In [1]: import numpy as np

In [2]: import numpy.linalg as la

In [3]: np.set_printoptions(precision=3, suppress=True, linewidth=140)

In [4]: M = np.loadtxt("block19.csv", delimiter=",")

In [5]: print(M)
[[0.3   0.1   0.1   0.2   0.2   0.1  ]
 [0.286 0.429 0.    0.143 0.143 0.   ]
 [0.091 0.182 0.182 0.182 0.182 0.182]
 [0.    0.2   0.2   0.2   0.2   0.2  ]
 [0.    0.333 0.    0.167 0.5   0.   ]
 [0.182 0.091 0.182 0.182 0.091 0.273]]

In [6]: Y = la.inv(M)

In [7]: print(np.round(la.inv(Y), 3) + 0)
[[0.3   0.1   0.1   0.2   0.2   0.1  ]
 [0.286 0.429 0.    0.143 0.143 0.   ]
 [0.091 0.182 0.182 0.182 0.182 0.182]
 [0.    0.2   0.2   0.2   0.2   0.2  ]
 [0.    0.333 0.    0.167 0.5   0.   ]
 [0.182 0.091 0.182 0.182 0.091 0.273]]

In [8]: print(np.round(la.slogdet(M)[0], 3))
1.0

In [9]: print(round(la.cond(M), 3))
77.064

In [10]: print((np.abs(Y) > 1e-9).astype(int))
[[0 0 1 1 0 0]
 [1 1 1 1 0 0]
 [1 1 1 1 1 1]
 [1 1 1 1 1 0]
 [1 1 1 1 1 0]
 [1 0 1 1 1 1]]

In [11]: print(np.round(M @ Y, 3) + 0)
[[1. 0. 0. 0. 0. 0.]
 [0. 1. 0. 0. 0. 0.]
 [0. 0. 1. 0. 0. 0.]
 [0. 0. 0. 1. 0. 0.]
 [0. 0. 0. 0. 1. 0.]
 [0. 0. 0. 0. 0. 1.]]

In [12]: f = np.array([-2, 5, -2, -4, -5, 3])

In [13]: Y = M + np.outer(f, np.eye(6)[4])

In [14]: print(la.matrix_rank(Y - M))
1

In [15]: print(la.matrix_rank(la.inv(Y) - la.inv(M), tol=1e-8))
1

In [16]: print(la.matrix_power(M, 100))
[[0.143 0.269 0.079 0.173 0.248 0.087]
 [0.143 0.269 0.079 0.173 0.248 0.087]
 [0.143 0.269 0.079 0.173 0.248 0.087]
 [0.143 0.269 0.079 0.173 0.248 0.087]
 [0.143 0.269 0.079 0.173 0.248 0.087]
 [0.143 0.269 0.079 0.173 0.248 0.087]]

In [17]: print(np.sort(np.abs(la.eigvals(M)))[::-1])
[1.    0.408 0.24  0.24  0.06  0.017]

In [18]: pr = np.eye(6)[0]

In [19]: for _ in range(5):
    ...:     pr = pr @ M
    ...:     print(pr.round(3))
    ...: 
[0.3 0.1 0.1 0.2 0.2 0.1]
[0.146 0.207 0.106 0.184 0.242 0.115]
[0.133 0.25  0.092 0.176 0.246 0.102]
[0.139 0.264 0.084 0.174 0.247 0.093]
[0.141 0.268 0.081 0.173 0.247 0.089]

In [20]: Y = np.array([[2, 1, 2, 0, 2, 2, 0, 1, 3, 1, 2, 3, 0],
    ...:     [0, 0, 2, 3, 1, 2, 2, 3, 2, 1, 1, 2, 3],
    ...:     [3, 1, 0, 0, 0, 0, 2, 3, 2, 1, 3, 3, 2],
    ...:     [0, 0, 3, 2, 0, 3, 0, 0, 2, 2, 1, 1, 0],
    ...:     [2, 0, 1, 1, 0, 1, 1, 1, 2, 2, 1, 0, 3],
    ...:     [0, 1, 2, 0, 2, 1, 0, 0, 1, 1, 1, 0, 0],
    ...:     [3, 1, 1, 0, 1, 3, 3, 3, 2, 2, 3, 1, 2],
    ...:     [2, 0, 1, 2, 0, 1, 2, 3, 3, 3, 3, 1, 1],
    ...:     [0, 1, 0, 1, 1, 0, 3, 0, 3, 2, 0, 0, 2],
    ...:     [3, 2, 3, 1, 3, 2, 2, 1, 1, 2, 2, 0, 3],
    ...:     [0, 3, 2, 0, 3, 0, 1, 2, 3, 3, 2, 2, 2],
    ...:     [3, 0, 3, 1, 2, 1, 1, 1, 3, 3, 0, 2, 3],
    ...:     [2, 1, 3, 2, 2, 3, 2, 2, 1, 2, 0, 0, 1]])

In [21]: arr = np.triu(Y, 1)

In [22]: print(arr)
[[0 1 2 0 2 2 0 1 3 1 2 3 0]
 [0 0 2 3 1 2 2 3 2 1 1 2 3]
 [0 0 0 0 0 0 2 3 2 1 3 3 2]
 [0 0 0 0 0 3 0 0 2 2 1 1 0]
 [0 0 0 0 0 1 1 1 2 2 1 0 3]
 [0 0 0 0 0 0 0 0 1 1 1 0 0]
 [0 0 0 0 0 0 0 3 2 2 3 1 2]
 [0 0 0 0 0 0 0 0 3 3 3 1 1]
 [0 0 0 0 0 0 0 0 0 2 0 0 2]
 [0 0 0 0 0 0 0 0 0 0 2 0 3]
 [0 0 0 0 0 0 0 0 0 0 0 2 2]
 [0 0 0 0 0 0 0 0 0 0 0 0 3]
 [0 0 0 0 0 0 0 0 0 0 0 0 0]]

In [23]: # triangular: eigenvalues sit on the diagonal

In [24]: print(np.allclose(arr[:-1].T @ la.lstsq(arr[:-1].T, arr[-1])[0], arr[-1]))
True

In [25]: print(la.lstsq(arr[:-1].T, arr[-1])[2])
10

In [26]: print(np.round(np.trace(la.pinv(arr) @ arr), 3))
10.0

In [27]: la.inv(arr)
LinAlgError: Singular matrix
